% python3 -q
>>> import numpy as np
>>> from numpy import linalg as LA
>>> np.set_printoptions(suppress=True, linewidth=160)
>>> def rd(a):
...     return np.round(a, 4) + 0
... 
>>> m1 = np.loadtxt("dump.csv", delimiter=",")
>>> m1
array([[14.9258, -1.7017,  3.091 ],
       [13.4094, -3.4546,  3.5748],
       [ 0.6055,  2.6558,  6.9508],
       [13.3485, -4.1269,  3.5991],
       [15.2942, -1.9482,  2.9891],
       [-3.5971,  2.7687,  0.5597],
       [14.7916, -2.4608,  3.2891],
       [15.7492, -2.4602,  3.4515],
       [14.1707, -3.3969,  4.4065],
       [15.4047, -2.3773,  4.3286],
       [-3.8368,  3.8903, -1.3086],
       [13.8347, -0.9731,  4.8985],
       [-2.9893,  1.1894, -0.4622],
       [-3.128 ,  3.0606,  0.0826],
       [13.6486, -1.2092,  4.9304],
       [ 0.2042,  2.0357,  5.5548],
       [-3.4014,  4.6952,  0.5125],
       [-1.803 ,  3.041 , -0.5693],
       [-3.277 ,  3.2486, -0.0404],
       [-3.2838,  2.7385, -1.5775],
       [ 0.975 , -0.1453,  5.0622],
       [ 0.822 ,  1.6803,  7.3966],
       [ 1.3809,  0.767 ,  6.8868],
       [13.015 , -3.4396,  2.5779],
       [14.5181, -2.8208,  2.7965],
       [-0.6924,  4.2373,  6.8741]])
>>> blk = np.stack([m1, 4 * m1, m1[::-1]])
>>> rd(np.einsum("bij,cij->bc", blk, blk))
array([[ 3194.672 , 12778.6881,   624.347 ],
       [12778.6881, 51114.7524,  2497.3879],
       [  624.347 ,  2497.3879,  3194.672 ]])
>>> LA.matrix_rank(blk.reshape(3, -1))
np.int64(2)
>>> blk.shape
(3, 26, 3)
>>> Y = np.c_[m1[:, :1] @ np.array([[0]]), np.array([-7, 9, 2, -4, 6, 1, -6, 4, 5, 3, 0, -2, -2, 3, -6, 2, -4, 4, 5, -2, 1, 1, 2, -1, 6, 3])]
>>> Y
array([[ 0., -7.],
       [ 0.,  9.],
       [ 0.,  2.],
       [ 0., -4.],
       [ 0.,  6.],
       [ 0.,  1.],
       [ 0., -6.],
       [ 0.,  4.],
       [ 0.,  5.],
       [ 0.,  3.],
       [ 0.,  0.],
       [ 0., -2.],
       [ 0., -2.],
       [ 0.,  3.],
       [ 0., -6.],
       [ 0.,  2.],
       [ 0., -4.],
       [ 0.,  4.],
       [ 0.,  5.],
       [ 0., -2.],
       [ 0.,  1.],
       [ 0.,  1.],
       [ 0.,  2.],
       [ 0., -1.],
       [ 0.,  6.],
       [ 0.,  3.]])
>>> rd(LA.norm(LA.qr(m1)[0].T @ Y, axis=0) ** 2 / ((Y ** 2).sum(axis=0) + 1e-12))
array([0.    , 0.0448])
>>> LA.matrix_rank(Y)
np.int64(1)
>>> rd(LA.norm(Y - m1 @ LA.lstsq(m1, Y)[0], axis=0))
array([ 0.    , 20.5708])
>>> cov = np.cov(m1, rowvar=False)
>>> np.argwhere(np.triu(np.abs(np.corrcoef(m1.T)) > 0.8, 1))
array([[0, 1]])
>>> rd(np.corrcoef(m1.T))
array([[ 1.    , -0.9259,  0.3561],
       [-0.9259,  1.    , -0.2935],
       [ 0.3561, -0.2935,  1.    ]])
>>> rd(m1.std(axis=0))
array([8.0818, 2.7839, 2.6466])
>>> np.argsort(-m1.std(axis=0).round(6), kind="stable")
array([0, 1, 2])
>>> rd(np.polyfit(m1[:, 1], m1[:, 0], 1))
array([-2.6879,  6.3406])
>>> rd(LA.eigvalsh(cov)[::-1])
array([75.9323,  6.3154,  1.0256])
>>> rd(cov)
array([[ 67.9282, -21.6651,   7.9214],
       [-21.6651,   8.0602,  -2.2492],
       [  7.9214,  -2.2492,   7.2849]])
>>> A = np.loadtxt("a.csv", delimiter=",")
>>> A
array([[-2.,  1.,  0.,  0.,  0.,  0.,  0.,  0.,  0.,  0.,  0.],
       [ 0., -2.,  1.,  0.,  0.,  0.,  0.,  0.,  0.,  0.,  0.],
       [ 0.,  0., -2.,  1.,  0.,  0.,  0.,  0.,  0.,  0.,  0.],
       [ 0.,  0.,  0., -2.,  1.,  0.,  0.,  0.,  0.,  0.,  0.],
       [ 0.,  0.,  0.,  0., -2.,  1.,  0.,  0.,  0.,  0.,  0.],
       [ 0.,  0.,  0.,  0.,  0., -2.,  1.,  0.,  0.,  0.,  0.],
       [ 0.,  0.,  0.,  0.,  0.,  0., -2.,  1.,  0.,  0.,  0.],
       [ 0.,  0.,  0.,  0.,  0.,  0.,  0., -2.,  1.,  0.,  0.],
       [ 0.,  0.,  0.,  0.,  0.,  0.,  0.,  0., -2.,  1.,  0.],
       [ 0.,  0.,  0.,  0.,  0.,  0.,  0.,  0.,  0., -2.,  1.],
       [ 0.,  0.,  0.,  0.,  0.,  0.,  0.,  0.,  0.,  0., -2.]])
>>> rng = np.random.default_rng(63567)
>>> labels = rng.permutation(11)
>>> Y = A[:, labels] * rng.choice([-1, 1], 11)
>>> Y
array([[ 0.,  2.,  0.,  0.,  0.,  0., -0., -0., -0., -1., -0.],
       [ 0., -0.,  0.,  0.,  0.,  1., -0., -0., -0.,  2., -0.],
       [ 0., -0.,  1.,  0.,  0., -2., -0., -0., -0., -0., -0.],
       [ 0., -0., -2.,  0.,  0.,  0., -1., -0., -0., -0., -0.],
       [ 0., -0.,  0.,  1.,  0.,  0.,  2., -0., -0., -0., -0.],
       [ 1., -0.,  0., -2.,  0.,  0., -0., -0., -0., -0., -0.],
       [-2., -0.,  0.,  0.,  0.,  0., -0., -0., -0., -0., -1.],
       [ 0., -0.,  0.,  0.,  0.,  0., -0., -1., -0., -0.,  2.],
       [ 0., -0.,  0.,  0.,  0.,  0., -0.,  2., -1., -0., -0.],
       [ 0., -0.,  0.,  0.,  1.,  0., -0., -0.,  2., -0., -0.],
       [ 0., -0.,  0.,  0., -2.,  0., -0., -0., -0., -0., -0.]])
>>> left, _, VT = LA.svd(A.T @ Y)
>>> labels
array([ 6,  0,  3,  5, 10,  2,  4,  8,  9,  1,  7])
>>> rd(left @ VT)
array([[ 0., -1.,  0.,  0.,  0.,  0.,  0.,  0.,  0.,  0.,  0.],
       [ 0.,  0.,  0.,  0.,  0.,  0.,  0.,  0.,  0., -1.,  0.],
       [ 0.,  0.,  0.,  0.,  0.,  1.,  0.,  0.,  0.,  0.,  0.],
       [ 0.,  0.,  1.,  0.,  0.,  0.,  0.,  0.,  0.,  0.,  0.],
       [ 0.,  0.,  0.,  0.,  0.,  0., -1.,  0.,  0.,  0.,  0.],
       [ 0.,  0.,  0.,  1.,  0.,  0.,  0.,  0.,  0.,  0.,  0.],
       [ 1.,  0.,  0.,  0.,  0.,  0.,  0.,  0.,  0.,  0.,  0.],
       [ 0.,  0.,  0.,  0.,  0.,  0.,  0.,  0.,  0.,  0., -1.],
       [ 0.,  0.,  0.,  0.,  0.,  0.,  0., -1.,  0.,  0.,  0.],
       [ 0.,  0.,  0.,  0.,  0.,  0.,  0.,  0., -1.,  0.,  0.],
       [ 0.,  0.,  0.,  0.,  1.,  0.,  0.,  0.,  0.,  0.,  0.]])
>>> X = np.loadtxt("test10.csv", delimiter=",")
>>> X
array([[  1.,  -3.,   9., -27.],
       [  1.,  -2.,   4.,  -8.],
       [  1.,  -1.,   1.,  -1.],
       [  1.,   0.,   0.,   0.],
       [  1.,   1.,   1.,   1.],
       [  1.,   2.,   4.,   8.],
       [  1.,   3.,   9.,  27.]])
>>> x0 = np.array([6, 6, 1, 1])
>>> rhs = X @ x0
>>> rd(LA.pinv(X) @ X)
array([[1., 0., 0., 0.],
       [0., 1., 0., 0.],
       [0., 0., 1., 0.],
       [0., 0., 0., 1.]])
>>> rhs
array([-30., -10.,   0.,   6.,  14.,  30.,  60.])
>>> rhs = rhs + 0.3 * rng.normal(size=7)
>>> rd(rhs)
array([-29.9592,  -9.9542,  -0.1893,   5.4978,  14.3233,  30.5373,  60.2316])
>>> b, *_ = LA.lstsq(X, rhs)
>>> [round(float(LA.norm(LA.solve(X.T @ X + lam * np.eye(4), X.T @ rhs))), 2) for lam in (0, 1, 10, 100)]
[8.72, 6.9, 3.25, 2.08]
>>> b.round()
array([6., 6., 1., 1.])
>>> data = np.load("sample2.npy")
>>> data
array([[ 0,  1,  2,  1,  0],
       [-1,  0, -2,  2,  0],
       [-2,  2,  0,  1,  1],
       [-1, -2, -1,  0, -2],
       [ 0,  0, -1,  2,  0]])
>>> np.einsum("ii->", data)
np.int64(0)
>>> rd(LA.det(data.T))
np.float64(0.0)
>>> rd(LA.det(data[::-1]))
np.float64(0.0)
>>> np.kron(np.eye(2, dtype=int), data)
array([[ 0,  1,  2,  1,  0,  0,  0,  0,  0,  0],
       [-1,  0, -2,  2,  0,  0,  0,  0,  0,  0],
       [-2,  2,  0,  1,  1,  0,  0,  0,  0,  0],
       [-1, -2, -1,  0, -2,  0,  0,  0,  0,  0],
       [ 0,  0, -1,  2,  0,  0,  0,  0,  0,  0],
       [ 0,  0,  0,  0,  0,  0,  1,  2,  1,  0],
       [ 0,  0,  0,  0,  0, -1,  0, -2,  2,  0],
       [ 0,  0,  0,  0,  0, -2,  2,  0,  1,  1],
       [ 0,  0,  0,  0,  0, -1, -2, -1,  0, -2],
       [ 0,  0,  0,  0,  0,  0,  0, -1,  2,  0]])
>>> rd(LA.eigvals(data).sum().real)
np.float64(0.0)
>>> proj = m1 @ LA.solve(m1.T @ m1, m1.T)
>>> rd(LA.eigvalsh(proj))
array([0., 0., 0., 0., 0., 0., 0., 0., 0., 0., 0., 0., 0., 0., 0., 0., 0., 0., 0., 0., 0., 0., 0., 1., 1., 1.])
>>> X.sum(axis=0)
array([ 7.,  0., 28.,  0.])
>>> np.abs(X).max()
np.float64(27.0)
>>> X - X[0]
array([[ 0.,  0.,  0.,  0.],
       [ 0.,  1., -5., 19.],
       [ 0.,  2., -8., 26.],
       [ 0.,  3., -9., 27.],
       [ 0.,  4., -8., 28.],
       [ 0.,  5., -5., 35.],
       [ 0.,  6.,  0., 54.]])
>>> X.sum(axis=1)
array([-20.,  -5.,   0.,   1.,   4.,  15.,  40.])
>>> X.mean(axis=0)
array([1., 0., 4., 0.])
>>> np.count_nonzero(X)
np.int64(25)
>>> np.unravel_index(np.abs(X).argmax(), X.shape)
(np.int64(0), np.int64(3))
>>> rd(LA.norm(X))
np.float64(42.6497)
>>> arr = np.load("block19.npy")
>>> arr
array([[  1,  -3,   9, -27],
       [  1,  -2,   4,  -8],
       [  1,  -1,   1,  -1],
       [  1,   0,   0,   0],
       [  1,   1,   1,   1],
       [  1,   2,   4,   8],
       [  1,   3,   9,  27],
       [  1,   4,  16,  64],
       [  1,   5,  25, 125],
       [  1,   6,  36, 216]])
>>> left, s, VT = LA.svd(arr)
>>> np.argmax(s[:-1] / (s[1:] + 1e-6)) + 1
np.int64(1)
>>> rd(s)
array([264.8603,  16.6422,   4.6804,   1.778 ])
>>> Y = left[:, :1] @ np.diag(s[:1]) @ VT[:1]
>>> LA.matrix_rank(arr, rtol=0.05)
np.int64(2)
